>>> import numpy as np
>>> np.set_printoptions(precision=2, suppress=True, linewidth=160, floatmode="fixed")
>>> arr = np.load("out14.npy")
>>> arr
array([[1, 2, 2, 1, 0],
       [2, 4, 4, 2, 0],
       [3, 6, 6, 3, 0],
       [1, 2, 2, 1, 0],
       [3, 6, 6, 3, 0]])
>>> t3 = np.stack([arr, 5 * arr, arr[::-1]])
>>> t3.sum(axis=0)
array([[ 9, 18, 18,  9,  0],
       [13, 26, 26, 13,  0],
       [21, 42, 42, 21,  0],
       [ 8, 16, 16,  8,  0],
       [19, 38, 38, 19,  0]])
>>> np.linalg.matrix_rank(t3)
array([1, 1, 1])
>>> np.linalg.matrix_rank(t3.reshape(3, -1))
np.int64(2)
>>> U, sv, VT = np.linalg.svd(arr)
>>> sv.round(2) + 0
array([15.49,  0.00,  0.00,  0.00,  0.00])
>>> M2 = U[:, :1] @ np.diag(sv[:1]) @ VT[:1]
>>> np.linalg.matrix_rank(M2)
np.int64(1)
>>> r0 = np.array([-3, 1, -3])
>>> J = np.array([np.roll(r0, i) for i in range(3)])
>>> J
array([[-3,  1, -3],
       [-3, -3,  1],
       [ 1, -3, -3]])
>>> rng = np.random.default_rng(23)
>>> labels = rng.permutation(3)
>>> labels
array([2, 1, 0])
>>> M2 = J[labels][:, labels]
>>> M2
array([[-3, -3,  1],
       [ 1, -3, -3],
       [-3,  1, -3]])
>>> np.sort(np.abs(np.linalg.eigvals(M2)))
array([4.00, 4.00, 5.00])
>>> np.diag(M2)
array([-3, -3, -3])
>>> vec = np.array([2, 2, 3])
>>> y = J @ vec
>>> y
array([-13,  -9, -13])
>>> np.linalg.solve(J.T, J[1])
array([-0.00,  1.00, -0.00])
>>> np.linalg.solve(J, y)
array([2.00, 2.00, 3.00])
>>> np.linalg.solve(J, y + J[:, 1])
array([2.00, 3.00, 3.00])
>>> vec = np.array([-1, -2, -2])
>>> np.linalg.norm(J @ vec) <= np.linalg.norm(J, 2) * np.linalg.norm(vec) + 1e-9
np.True_
>>> J @ np.eye(3)[2]
array([-3.00,  1.00, -3.00])
>>> J @ (2 * vec)
array([14, 14, 22])
>>> np.sign((J @ vec).round(6))
array([1, 1, 1])
>>> W0 = np.load("block4.npy")
>>> W0
array([[0, 0, 0],
       [0, 3, 0],
       [2, 0, 2]])
>>> np.linalg.norm(W0, axis=0)
array([2.00, 3.00, 2.00])
>>> np.round(np.linalg.norm(W0[1], 1), 2), np.round(np.linalg.norm(W0[1], np.inf), 2)
(np.float64(3.0), np.float64(3.0))
>>> np.flatnonzero(np.linalg.matrix_power((W0 != 0) + (W0.T != 0) + np.eye(3), 3)[2])
array([0, 2])
>>> (np.linalg.matrix_power((W0 != 0) + (W0.T != 0) + np.eye(3), 3) > 0).astype(int)
array([[1, 0, 1],
       [0, 1, 0],
       [1, 0, 1]])
>>> np.sort(np.linalg.eigvals(W0).real)
array([0.00, 2.00, 3.00])
>>> np.round(np.linalg.det(W0), 2)
np.float64(0.0)
>>> round(float(np.trace(np.linalg.pinv(W0) @ W0)), 2)
2.0
>>> m1 = np.load("mat.npy")
>>> m1
array([[-2.00, -3.00,  0.00,  0.00],
       [-3.00, -2.00,  0.00,  0.00],
       [ 0.00,  0.00, -2.00, -3.00],
       [ 0.00,  0.00, -3.00, -2.00]])
>>> [round(float(np.linalg.det(m1[:i, :i])), 2) + 0 for i in range(1, 5)]
[-2.0, -5.0, 10.0, 25.0]
>>> np.all(np.linalg.eigvalsh(m1) > 0)
np.False_
>>> K = np.loadtxt("test10.csv", delimiter=",")
>>> K
array([[ 2.00,  0.00,  4.00,  0.00],
       [ 5.00,  2.00, -3.00,  0.00],
       [-5.00, -2.00, -2.00,  2.00],
       [ 0.00,  0.00,  0.00,  2.00]])
>>> vec = np.array([1, -3, -3, 4])
>>> y = K @ vec
>>> y
array([-10.00,   8.00,  15.00,   8.00])
>>> np.linalg.solve(K, -3 * y)
array([ -3.00,   9.00,   9.00, -12.00])
>>> np.linalg.solve(K, y + K[:, 0])
array([ 2.00, -3.00, -3.00,  4.00])
>>> theta = np.radians(180)
>>> R = np.eye(4)
>>> R[3, 3] = R[2, 2] = np.cos(theta)
>>> R[3, 2], R[2, 3] = -np.sin(theta), np.sin(theta)
>>> R.round(2) + 0
array([[ 1.00,  0.00,  0.00,  0.00],
       [ 0.00,  1.00,  0.00,  0.00],
       [ 0.00,  0.00, -1.00,  0.00],
       [ 0.00,  0.00,  0.00, -1.00]])
>>> M2 = K @ R.T
>>> np.allclose(K @ K.T, M2 @ M2.T)
True
>>> np.allclose(np.linalg.norm(K, axis=1), np.linalg.norm(M2, axis=1))
True
>>> np.round(np.linalg.det(R), 2), np.trace(R)
(np.float64(1.0), np.float64(0.0))
>>> M2.round(2) + 0
array([[ 2.00,  0.00, -4.00,  0.00],
       [ 5.00,  2.00,  3.00,  0.00],
       [-5.00, -2.00,  2.00, -2.00],
       [ 0.00,  0.00,  0.00, -2.00]])
